$ python3 -q
>>> import numpy as np
>>> np.set_printoptions(suppress=True, linewidth=140)
>>> m1 = np.load("block2.npy")
>>> m1.round(3)
array([[ 0.292, -0.042, -0.125,  0.042,  0.208, -0.125, -0.208,  0.292],
       [-0.042,  0.006,  0.018, -0.006, -0.03 ,  0.018,  0.03 , -0.042],
       [-0.125,  0.018,  0.054, -0.018, -0.089,  0.054,  0.089, -0.125],
       [ 0.042, -0.006, -0.018,  0.006,  0.03 , -0.018, -0.03 ,  0.042],
       [ 0.208, -0.03 , -0.089,  0.03 ,  0.149, -0.089, -0.149,  0.208],
       [-0.125,  0.018,  0.054, -0.018, -0.089,  0.054,  0.089, -0.125],
       [-0.208,  0.03 ,  0.089, -0.03 , -0.149,  0.089,  0.149, -0.208],
       [ 0.292, -0.042, -0.125,  0.042,  0.208, -0.125, -0.208,  0.292]])
>>> np.round(m1.reshape(2, -1), 3)
array([[ 0.292, -0.042, -0.125,  0.042,  0.208, -0.125, -0.208,  0.292, -0.042,  0.006,  0.018, -0.006, -0.03 ,  0.018,  0.03 , -0.042,
        -0.125,  0.018,  0.054, -0.018, -0.089,  0.054,  0.089, -0.125,  0.042, -0.006, -0.018,  0.006,  0.03 , -0.018, -0.03 ,  0.042],
       [ 0.208, -0.03 , -0.089,  0.03 ,  0.149, -0.089, -0.149,  0.208, -0.125,  0.018,  0.054, -0.018, -0.089,  0.054,  0.089, -0.125,
        -0.208,  0.03 ,  0.089, -0.03 , -0.149,  0.089,  0.149, -0.208,  0.292, -0.042, -0.125,  0.042,  0.208, -0.125, -0.208,  0.292]])
>>> T = m1.reshape(8, 2, -1)
>>> np.round(np.swapaxes(T, 1, 2)[1], 3)
array([[-0.042, -0.03 ],
       [ 0.006,  0.018],
       [ 0.018,  0.03 ],
       [-0.006, -0.042]])
>>> T.shape
(8, 2, 4)
>>> T[:, 0].round(3)
array([[ 0.292, -0.042, -0.125,  0.042],
       [-0.042,  0.006,  0.018, -0.006],
       [-0.125,  0.018,  0.054, -0.018],
       [ 0.042, -0.006, -0.018,  0.006],
       [ 0.208, -0.03 , -0.089,  0.03 ],
       [-0.125,  0.018,  0.054, -0.018],
       [-0.208,  0.03 ,  0.089, -0.03 ],
       [ 0.292, -0.042, -0.125,  0.042]])
>>> np.round(np.einsum("ihd,ihd->ih", T, T), 3)
array([[0.104, 0.188],
       [0.002, 0.004],
       [0.019, 0.034],
       [0.002, 0.004],
       [0.053, 0.096],
       [0.019, 0.034],
       [0.053, 0.096],
       [0.104, 0.188]])
>>> G = m1.T @ m1
>>> np.round(np.diag(G), 3)
array([0.292, 0.006, 0.054, 0.006, 0.149, 0.054, 0.149, 0.292])
>>> np.round(np.linalg.svd(m1, compute_uv=False) ** 2, 3) + 0
array([1., 0., 0., 0., 0., 0., 0., 0.])
>>> F = np.load("a.npy")
>>> F
array([[  2.264,  -7.346,   8.002,  -1.881,   9.628,  -3.424,   9.39 ,  -9.119,   1.747,  -6.391,  -9.409],
       [  2.986,  -7.44 ,   9.041,  -3.803,   8.963,  -3.635,   7.644,  -9.572,   0.842,  -5.238,  -8.945],
       [  4.267,  -9.402,   9.747,  -3.649,   9.924,  -4.089,   9.715,  -9.672,  -0.701,  -6.192,  -8.497],
       [  3.829,  -8.652,   8.963,  -2.927,   9.554,  -3.482,   7.987,  -7.006,  -0.084,  -7.375,  -8.923],
       [  3.869, -10.404,   7.882,  -3.012,   9.186,  -4.114,   8.45 ,  -9.988,   0.071,  -5.396,  -9.723],
       [  1.706, -10.199,   8.891,  -1.795,  10.022,  -2.529,   7.765,  -6.707,  -0.567,  -6.247,  -9.632],
       [  3.845, -11.198,   9.706,  -4.261,   9.659,  -2.896,   8.132,  -8.609,  -0.246,  -5.557,  -8.951],
       [  3.279, -11.058,   8.143,  -3.972,   8.581,  -3.95 ,   7.849,  -7.334,   0.017,  -6.004,  -6.562],
       [  2.924,  -9.092,   9.845,  -3.129,   9.315,  -1.9  ,   9.742,  -9.6  ,   0.28 ,  -6.465,  -9.195],
       [  3.647,  -8.697,  10.738,  -3.598,   8.688,  -2.59 ,   8.12 ,  -8.395,   0.275,  -5.079,  -9.968],
       [  2.897,  -8.398,   9.622,  -3.702,   8.372,  -4.725,  10.419,  -8.939,   1.078,  -5.149,  -9.67 ],
       [  4.919,  -9.303,   7.68 ,  -3.103,   8.342,  -3.784,   9.206,  -7.384,  -0.011,  -7.664,  -9.308],
       [  2.316, -10.132,  10.273,  -3.377,   6.754,  -3.101,   8.963,  -8.376,  -0.168,  -4.898,  -8.731],
       [  2.736,  -9.831,   8.256,  -2.582,  10.918,  -1.634,   8.728, -10.582,   0.112,  -3.761,  -9.569],
       [  4.586,  -8.519,  10.393,  -3.24 ,  10.532,  -2.702,   7.62 ,  -6.456,  -0.492,  -7.238,  -9.417],
       [  2.857,  -8.862,   9.667,  -2.994,   9.218,  -2.392,   9.211,  -9.108,  -3.429,  -6.272,  -8.946],
       [  3.422,  -9.835,   8.73 ,  -1.961,   9.443,  -1.371,   8.129,  -6.927,   1.089,  -6.346,  -8.637],
       [  2.645, -11.243,  10.133,  -2.781,  10.472,  -3.582,   9.477,  -8.014,   0.088,  -5.729, -10.234],
       [  2.536,  -8.955,   9.61 ,  -4.574,   8.259,  -4.654,  10.774,  -8.604,  -0.784,  -7.215,  -7.595],
       [  2.898,  -9.066,  10.339,  -3.773,   8.666,  -2.2  ,  10.123, -11.369,  -0.754,  -4.238,  -9.337],
       [  3.092, -10.218,   7.659,  -3.108,   9.804,  -3.367,  10.199,  -8.254,  -0.394,  -5.833,  -9.906],
       [  2.042,  -7.121,  10.619,  -4.684,   9.908,  -4.304,   8.889,  -7.766,  -1.308,  -5.487,  -8.364],
       [  2.664,  -9.754,  10.172,  -2.17 ,   8.868,  -3.719,   9.122,  -8.83 ,  -1.054,  -5.938,  -9.221],
       [  5.328,  -7.664,   8.17 ,  -3.904,   7.824,  -2.106,   9.281,  -9.732,  -1.19 ,  -6.251, -10.093],
       [  2.838,  -9.13 ,   9.079,  -4.196,   9.208,  -2.479,  10.389,  -8.538,   0.422,  -4.713,  -9.067],
       [  4.509,  -8.812,   8.595,  -1.853,   9.018,  -4.354,   6.85 ,  -9.352,  -1.253,  -6.975,  -9.225],
       [  4.009,  -9.795,   9.528,  -0.536,   8.588,  -1.776,   8.571,  -9.213,  -0.671,  -5.831,  -8.231],
       [  3.079,  -8.257,   9.441,  -4.024,  11.538,  -3.638,  10.444,  -8.344,   1.088,  -6.057,  -9.933],
       [  2.858,  -9.758,   9.988,  -2.761,   8.97 ,  -1.318,   7.211,  -7.712,   0.019,  -6.737,  -7.007],
       [  0.546,  -8.56 ,   8.61 ,  -2.317,   8.922,  -4.137,   8.46 ,  -8.193,   1.428,  -5.806,  -7.072],
       [  2.644,  -7.051,   7.962,  -2.25 ,   9.562,  -3.87 ,   8.786,  -9.64 ,   0.221,  -5.093,  -9.335],
       [  2.731, -10.923,   9.185,  -4.199,  10.147,  -2.208,   9.521,  -9.592,  -0.519,  -6.803,  -8.315],
       [  2.132,  -9.748,   7.802,  -4.262,   8.731,  -3.346,   8.236,  -9.299,  -1.12 ,  -6.805,  -7.94 ]])
>>> np.linalg.norm(F, axis=1).argmax()
np.int64(17)
>>> round(np.linalg.norm(F[14], 1), 3), round(float(np.linalg.norm(F[14], np.inf)), 3)
(np.float64(71.195), 10.532)
>>> round(np.linalg.norm(F, 2), 3)
np.float64(135.349)
>>> round(np.linalg.norm(F, "nuc"), 3)
np.float64(189.105)
>>> round(np.linalg.norm(F) ** 2 / np.linalg.norm(F, 2) ** 2, 3)
np.float64(1.017)
>>> round(np.linalg.norm(F[14] - F[13]), 3)
np.float64(6.493)
